In [1]: import numpy as np

In [2]: import numpy.linalg as la

In [3]: np.set_printoptions(suppress=True, linewidth=140)

In [4]: def rd(a):
   ...:     return np.round(a, 3) + 0
   ...: 

In [5]: K = np.load("data.npy")

In [6]: print(K)
[[2. 3. 0.]
 [3. 0. 3.]
 [0. 3. 0.]]

In [7]: x = np.array([9, 5, 0])

In [8]: rhs = K @ x

In [9]: coef, lr = np.zeros(3), 1 / la.norm(K, 2) ** 2

In [10]: for i in range(200):
    ...:     coef -= lr * K.T @ (K @ coef - rhs)
    ...:     if i % 50 == 0: print(i, round(la.norm(K @ coef - rhs), 3))
    ...: 
0 4.327
50 0.649
100 0.098
150 0.015

In [11]: rd(la.cond(K))
Out[11]: np.float64(5.189)

In [12]: print(rd(coef))
[8.998 5.001 0.002]

In [13]: F = np.load("sample6.npy")

In [14]: F
Out[14]: 
array([[ -6.398, -10.596,   1.877,   7.15 , -14.186],
       [ -5.333,  -9.151,   2.24 ,   7.255, -14.314],
       [ -0.004,   2.731,   1.781,   1.494,  -8.859],
       [ -7.076,  -8.255,   1.952,   8.01 , -14.133],
       [ -6.164,  -8.327,   3.236,   6.582, -13.735],
       [  0.351,  -2.021,  -7.162,   0.015,  -0.726],
       [ -0.73 ,  -2.394,  -7.25 ,  -1.043,  -0.406],
       [  0.482,   3.801,   1.714,   1.571,  -8.515],
       [ -7.13 ,  -9.468,   0.22 ,   7.318, -14.999],
       [ -0.213,  -2.245,  -8.148,  -1.988,  -0.614],
       [  0.962,  -3.475,  -7.276,  -0.719,  -2.551]])

In [15]: labels = F[:, 4] > np.median(F[:, 4])

In [16]: f = F[labels].mean(axis=0) - F[~labels].mean(axis=0)

In [17]: print(labels.astype(int))
[0 0 0 0 0 1 1 1 0 1 1]

In [18]: ((F - F.mean(axis=0)) @ f > 0).astype(int)
Out[18]: array([0, 0, 1, 0, 0, 1, 1, 1, 0, 1, 1])

In [19]: dist = la.norm(F[:, None] - F[None], axis=-1)

In [20]: rd(dist[5])
Out[20]: array([20.805, 20.214, 13.077, 20.512, 20.067,  0.   ,  1.593, 13.258, 20.566,  2.316,  2.524])

In [21]: rd(dist[:5, :5])
Out[21]: 
array([[ 0.   ,  1.839, 16.699,  2.586,  2.752],
       [ 1.839,  0.   , 15.256,  2.128,  1.775],
       [16.699, 15.256,  0.   , 15.524, 14.56 ],
       [ 2.586,  2.128, 15.524,  0.   ,  2.164],
       [ 2.752,  1.775, 14.56 ,  2.164,  0.   ]])

In [22]: Z = F[[7, 6]].astype(float)

In [23]: for _ in range(7):
    ...:     labels = la.norm(F[:, None] - Z, axis=-1).argmin(axis=1)
    ...:     Z = np.array([F[labels == j].mean(axis=0) for j in range(2)])
    ...: 

In [24]: labels
Out[24]: array([0, 0, 0, 0, 0, 1, 1, 0, 0, 1, 1])

In [25]: print(rd(Z))
[[ -4.518  -5.609   1.86    5.626 -12.677]
 [  0.092  -2.534  -7.459  -0.934  -1.074]]

In [26]: rd(Z[1] - Z[0])
Out[26]: array([ 4.61 ,  3.076, -9.319, -6.559, 11.603])

In [27]: A2 = Z / np.sqrt((Z ** 2).mean(axis=1, keepdims=True))

In [28]: print(rd(la.norm(A2, axis=1)))
[2.236 2.236]

In [29]: la.matrix_rank(Z - Z.mean(axis=1, keepdims=True))
Out[29]: np.int64(2)

In [30]: la.matrix_rank(A2) == la.matrix_rank(Z)
Out[30]: np.True_

In [31]: Xc = F - F.mean(axis=1)
ValueError: operands could not be broadcast together with shapes (11,5) (11,) 


In [32]: Xc = F - F.mean(axis=0)

In [33]: Uu, sv, Vh = la.svd(Xc, full_matrices=False)

In [34]: print(rd(sv))
[30.757 13.765  2.434  2.144  1.622]

In [35]: la.matrix_rank(Xc)
Out[35]: np.int64(5)

In [36]: rd(Xc.mean(axis=0))
Out[36]: array([0., 0., 0., 0., 0.])

In [37]: rd(sv ** 2 / (sv ** 2).sum())
Out[37]: array([0.824, 0.165, 0.005, 0.004, 0.002])

In [38]: print((np.sign(Uu[:, 0]) == np.sign(Uu[0, 0])).astype(int))
[1 1 0 1 1 0 0 0 1 0 0]

In [39]: rd(np.abs(Vh[-1]))
Out[39]: array([0.383, 0.09 , 0.115, 0.882, 0.233])
